% python3 -q
>>> import numpy as np
>>> from numpy import linalg as LA
>>> np.set_printoptions(precision=4, suppress=True, linewidth=100, floatmode="fixed")
>>> A = np.load("dump.npy")
>>> print(A)
[[6 0 7]
 [0 4 5]
 [0 0 9]
 [0 0 7]
 [0 1 0]]
>>> rng = np.random.default_rng(39380)
>>> lab = rng.permutation(3)
>>> M2 = A[:, lab] * rng.choice([-1, 1], 3)
>>> print(M2)
[[-6  7  0]
 [ 0  5 -4]
 [ 0  9  0]
 [ 0  7  0]
 [ 0  0 -1]]
>>> left, _, vt = LA.svd(A.T @ M2)
>>> print(np.round(LA.lstsq(A, M2)[0], 4) + 0)
[[-1.0000  0.0000  0.0000]
 [ 0.0000  0.0000 -1.0000]
 [ 0.0000  1.0000  0.0000]]
>>> Q, R = LA.qr(M2)
>>> print(Q)
[[ 1.0000  0.0000  0.0000]
 [-0.0000 -0.4016  0.8835]
 [-0.0000 -0.7229 -0.3058]
 [-0.0000 -0.5623 -0.2379]
 [-0.0000 -0.0000  0.2633]]
>>> print(Q.shape, R.shape)
(5, 3) (3, 3)
>>> print(np.round(Q @ R, 4) + 0)
[[-6.0000  7.0000  0.0000]
 [ 0.0000  5.0000 -4.0000]
 [ 0.0000  9.0000  0.0000]
 [ 0.0000  7.0000  0.0000]
 [ 0.0000  0.0000 -1.0000]]
>>> M2 = np.c_[Q[:, :1] @ np.array([[-7]]), np.array([-5, 1, -5, 3, -5])]
>>> print(M2)
[[-7.0000 -5.0000]
 [ 0.0000  1.0000]
 [ 0.0000 -5.0000]
 [ 0.0000  3.0000]
 [ 0.0000 -5.0000]]
>>> print(LA.norm(M2 - Q @ LA.lstsq(Q, M2)[0], axis=0))
[0.0000 7.5845]
>>> print(LA.lstsq(Q, M2[:, 0])[0])
[-7.0000  0.0000  0.0000]
>>> print(LA.matrix_rank(M2))
2
>>> data = np.loadtxt("m.csv", delimiter=",")
>>> print(data)
[[ 1.4000 -0.6000 -1.9000 -2.2000 -0.5000]
 [-0.3000  0.6000  1.3000 -0.7000 -1.2000]
 [ 1.3000 -0.7000 -0.6000 -0.8000  1.2000]]
>>> W = np.array([[5, 9, -5, -9, 4],
...     [1, -5, -5, 2, -4],
...     [-3, 4, -2, 8, 1],
...     [6, -5, 9, -5, -7],
...     [-6, 3, 0, -5, 8]])
>>> b = np.array([3, 3, 3, 2, 1])
>>> act = np.maximum(data @ W + b, 0)
>>> print((act > 0).mean(axis=0))
[0.6667 1.0000 0.0000 0.3333 0.6667]
>>> print(LA.matrix_rank(act))
3
>>> C = np.array([[3, 3], [-3, -2], [0, 0], [5, -5], [4, -2]])
>>> print(act @ C)
[[  27.2000  -63.3000]
 [ 125.4000 -130.2000]
 [  24.2000  -94.0000]]
>>> print(W @ C)
[[-41  34]
 [ 12  11]
 [ 23 -59]
 [-20  67]
 [-20 -15]]
>>> print(round(data[1] @ data[2], 4))
-2.47
>>> print(np.round(LA.norm(data, "nuc"), 4))
6.9656
>>> print(LA.norm(data, axis=1))
[3.3196 2.0174 2.1494]
>>> print(LA.norm(data, axis=1).argmax())
0
>>> print(round(float(LA.norm(data, 2)), 4))
3.7212
>>> M2 = np.array([[2, 3, 3], [1, 2, 2]])
>>> C = np.kron(M2, data)
>>> print(LA.matrix_rank(C))
6
>>> print(C.shape)
(6, 15)
>>> r0, v = data[0], data[2]
>>> print(round(r0 @ r0, 4))
11.02
>>> p = (r0 @ v) / (r0 @ r0) * r0
>>> print(v - p)
[ 0.7232 -0.4528  0.1828  0.1064  1.4060]
>>> print(np.round((v - p) @ r0, 4))
0.0
>>> print(LA.matrix_rank(np.outer(r0, v)))
1
>>> print(p)
[ 0.5768 -0.2472 -0.7828 -0.9064 -0.2060]
